>>> import numpy as np
>>> from numpy import linalg as LA
>>> np.set_printoptions(precision=2, suppress=True, linewidth=100, sign=" ")
>>> rd = lambda a: np.round(a, 2) + 0
>>> mat = np.array([[0, 1, 0, -3], [0, 0, 0, 3], [4, 1, 1, 1]])
>>> x0 = np.array([0, 1, 7, 9])
>>> a = np.maximum(mat @ x0, 0)
>>> mat.T @ a
array([ 68,  17,  17,  98])
>>> feats = np.array([[6.42, 10.0, 0.91],
...     [6.13, 7.88, 2.37],
...     [5.98, 8.63, 3.11],
...     [7.11, 10.29, 1.97],
...     [6.26, 9.65, 1.98],
...     [5.13, 9.52, 4.43],
...     [6.34, 8.87, 4.35],
...     [5.0, 8.96, 1.89],
...     [5.09, 8.35, 3.36],
...     [5.28, 10.59, 4.11],
...     [4.22, 8.45, 2.46],
...     [4.99, 7.14, 2.7],
...     [6.78, 8.06, 1.79],
...     [3.68, 9.28, 3.75],
...     [6.26, 9.24, 1.3],
...     [6.79, 7.92, 1.95],
...     [7.33, 9.11, 4.58],
...     [5.71, 7.24, 1.86],
...     [7.93, 8.01, 1.96],
...     [5.72, 9.58, 4.27],
...     [6.75, 8.42, 3.09]])
>>> x0 = np.array([0, 0, 1])
>>> target = feats @ x0
>>> coef, lr = np.zeros(3), 1 / LA.norm(feats, 2) ** 2
>>> for i in range(250):
...     coef -= lr * feats.T @ (feats @ coef - target)
...     if i % 50 == 0: print(i, round(LA.norm(feats @ coef - target), 2))
... 
0 4.73
50 2.85
100 1.79
150 1.18
200 0.81
>>> print(rd(LA.cond(feats)))
13.16
>>> Xc = feats - feats.mean(axis=0)
>>> Uu, s, VT = LA.svd(Xc, full_matrices=False)
>>> rd((s ** 2).sum() ** 2 / (s ** 4).sum())
np.float64(2.72)
>>> np.searchsorted(np.cumsum(s ** 2) / (s ** 2).sum(), 0.9) + 1
np.int64(3)
>>> rd(Xc.mean(axis=0))
array([ 0.,  0.,  0.])
>>> LA.matrix_rank(Xc)
np.int64(3)
>>> np.abs(Uu[:, 0]).argmax()
np.int64(13)
>>> print(rd(VT[0] * np.sign(VT[0, np.abs(VT[0]).argmax()])))
[-0.53  0.3   0.79]
>>> print(rd(s))
[ 5.56  4.38  3.81]
>>> np.abs(VT[0]).argmax()
np.int64(2)
>>> (np.sign(Uu[:, 0]) == np.sign(Uu[0, 0])).astype(int)
array([ 1,  1,  0,  1,  1,  0,  0,  1,  0,  0,  0,  1,  1,  0,  1,  1,  0,  1,  1,  0,  1])
>>> x0 = np.array([2, 5, 2])
>>> target = feats @ x0
>>> rd(LA.solve(feats.T @ feats, feats.T @ target))
array([ 2.,  5.,  2.])
>>> rng = np.random.default_rng(72638)
>>> target = target + 0.02 * rng.normal(size=21)
>>> rd(target)
array([ 64.66,  56.41,  61.34,  69.65,  64.74,  66.76,  65.71,  58.59,  58.65,  71.68,  55.6 ,
        51.09,  57.41,  61.26,  61.34,  57.09,  69.39,  51.31,  59.83,  67.87,  61.79])
>>> coef, *_ = LA.lstsq(feats, target)
>>> [round(float(LA.norm(LA.solve(feats.T @ feats + lam * np.eye(3), feats.T @ target))), 2) for lam in (0, 1, 10, 100)]
[5.74, 5.73, 5.66, 5.4]
